% ipython --no-banner

In [1]: import numpy as np

In [2]: import numpy.linalg as la

In [3]: np.set_printoptions(precision=3, suppress=True, linewidth=100)

In [4]: arr = np.load("arr.npy")

In [5]: arr
Out[5]: 
array([[ 3,  0,  0],
       [ 0,  0,  0],
       [ 0,  4,  5],
       [ 0,  7,  8],
       [ 0,  0,  0],
       [15,  1,  2],
       [ 0,  7,  8],
       [ 0,  0,  0],
       [ 0, 12, 13],
       [ 3,  9, 10],
       [ 0,  3,  4],
       [ 0,  0,  0],
       [ 1,  8,  9],
       [ 0,  5,  6],
       [ 3,  2,  3],
       [ 0,  3,  4],
       [ 0, 16, 17],
       [13,  0,  1],
       [11,  0,  0],
       [ 0,  3,  4],
       [ 0,  8,  9],
       [ 0,  6,  7],
       [ 0,  7,  8],
       [17,  0,  0],
       [ 0, 11, 12]])

In [6]: # rows 1 and 4 are equal

In [7]: out = arr[0, 0] * arr[1:] - np.outer(arr[1:, 0], arr[0])

In [8]: out
Out[8]: 
array([[ 0,  0,  0],
       [ 0, 12, 15],
       [ 0, 21, 24],
       [ 0,  0,  0],
       [ 0,  3,  6],
       [ 0, 21, 24],
       [ 0,  0,  0],
       [ 0, 36, 39],
       [ 0, 27, 30],
       [ 0,  9, 12],
       [ 0,  0,  0],
       [ 0, 24, 27],
       [ 0, 15, 18],
       [ 0,  6,  9],
       [ 0,  9, 12],
       [ 0, 48, 51],
       [ 0,  0,  3],
       [ 0,  0,  0],
       [ 0,  9, 12],
       [ 0, 24, 27],
       [ 0, 18, 21],
       [ 0, 21, 24],
       [ 0,  0,  0],
       [ 0, 33, 36]])

In [9]: np.flatnonzero(~out.round(6).any(axis=1))
Out[9]: array([ 0,  3,  6, 10, 17, 22])

In [10]: arr[:, 0] / arr[0, 0]
Out[10]: 
array([1.   , 0.   , 0.   , 0.   , 0.   , 5.   , 0.   , 0.   , 0.   , 1.   , 0.   , 0.   , 0.333,
       0.   , 1.   , 0.   , 0.   , 4.333, 3.667, 0.   , 0.   , 0.   , 0.   , 5.667, 0.   ])

In [11]: rk = la.matrix_rank(out)

In [12]: rk
Out[12]: np.int64(2)

In [13]: ns = la.svd(out)[2][rk:].T

In [14]: ns[:, 0] / ns[np.abs(ns[:, 0]).round(6).argmax(), 0]
Out[14]: array([1., 0., 0.])

In [15]: [int(la.matrix_rank(out[:i])) for i in range(1, len(out) + 1)]
Out[15]: [0, 1, 2, 2, 2, 2, 2, 2, 2, 2, 2, 2, 2, 2, 2, 2, 2, 2, 2, 2, 2, 2, 2, 2]

In [16]: out @ ns
Out[16]: 
array([[0.],
       [0.],
       [0.],
       [0.],
       [0.],
       [0.],
       [0.],
       [0.],
       [0.],
       [0.],
       [0.],
       [0.],
       [0.],
       [0.],
       [0.],
       [0.],
       [0.],
       [0.],
       [0.],
       [0.],
       [0.],
       [0.],
       [0.],
       [0.]])

In [17]: print(ns @ ns.T)
[[1. 0. 0.]
 [0. 0. 0.]
 [0. 0. 0.]]

In [18]: [int(la.matrix_rank(np.delete(out, i, axis=0))) for i in range(24)]
Out[18]: [2, 2, 2, 2, 2, 2, 2, 2, 2, 2, 2, 2, 2, 2, 2, 2, 2, 2, 2, 2, 2, 2, 2, 2]

In [19]: data = np.array([[0, 0, 0, 4], [0, 0, 9, 2], [0, 0, 0, 8], [0, 0, 0, 0]])

In [20]: np.argsort(-la.norm(data, axis=0).round(6), kind="stable")[:3]
Out[20]: array([3, 2, 0])

In [21]: print([round(float(x), 3) for x in la.svd(data, compute_uv=False)[:3]])
[10.028, 8.027, 0.0]

In [22]: np.round(data @ la.pinv(data) @ data, 3) + 0
Out[22]: 
array([[0., 0., 0., 4.],
       [0., 0., 9., 2.],
       [0., 0., 0., 8.],
       [0., 0., 0., 0.]])

In [23]: la.lstsq(data[:-1].T, data[-1])[2]
Out[23]: np.int32(2)

In [24]: round(np.trace(la.pinv(data) @ data), 3)
Out[24]: np.float64(2.0)

In [25]: np.allclose(data[:-1].T @ la.lstsq(data[:-1].T, data[-1])[0], data[-1])
Out[25]: True

In [26]: np.abs(np.diag(la.qr(data)[1])) > 1e-9
Out[26]: array([False, False, False, False])

In [27]: left, sv, Vh = la.svd(data)

In [28]: evecs = Vh[:(sv > 1e-8).sum()]

In [29]: rng = np.random.default_rng(652)

In [30]: x = data[0] + 4 * data[1] + rng.integers(2) * np.eye(4)[0]

In [31]: x
Out[31]: array([ 1.,  0., 36., 12.])

In [32]: np.allclose(evecs.T @ evecs @ x, x)
Out[32]: False

In [33]: C = np.array([[-3, -1, 3]])

In [34]: F = rng.normal(size=(10, 1)) @ C + np.array([-3, -6, -4])

In [35]: F
Out[35]: 
array([[-4.688, -6.563, -2.312],
       [-1.263, -5.421, -5.737],
       [ 1.408, -4.531, -8.408],
       [-1.193, -5.398, -5.807],
       [-4.137, -6.379, -2.863],
       [-3.909, -6.303, -3.091],
       [-1.592, -5.531, -5.408],
       [ 1.48 , -4.507, -8.48 ],
       [ 0.712, -4.763, -7.712],
       [-1.521, -5.507, -5.479]])

In [36]: # looks like rank 2

In [37]: F.sum(axis=0)
Out[37]: array([-14.705, -54.902, -55.295])

In [38]: np.zeros(10, 3)
TypeError: Cannot interpret '3' as a data type


In [39]: np.round(la.svd(F, compute_uv=False), 3) + 0
Out[39]: array([25.159,  9.564,  0.   ])

In [40]: print(np.unravel_index(np.abs(F).argmax(), F.shape))
(np.int64(7), np.int64(2))

In [41]: la.rank(F)
AttributeError: module 'numpy.linalg' has no attribute 'rank'
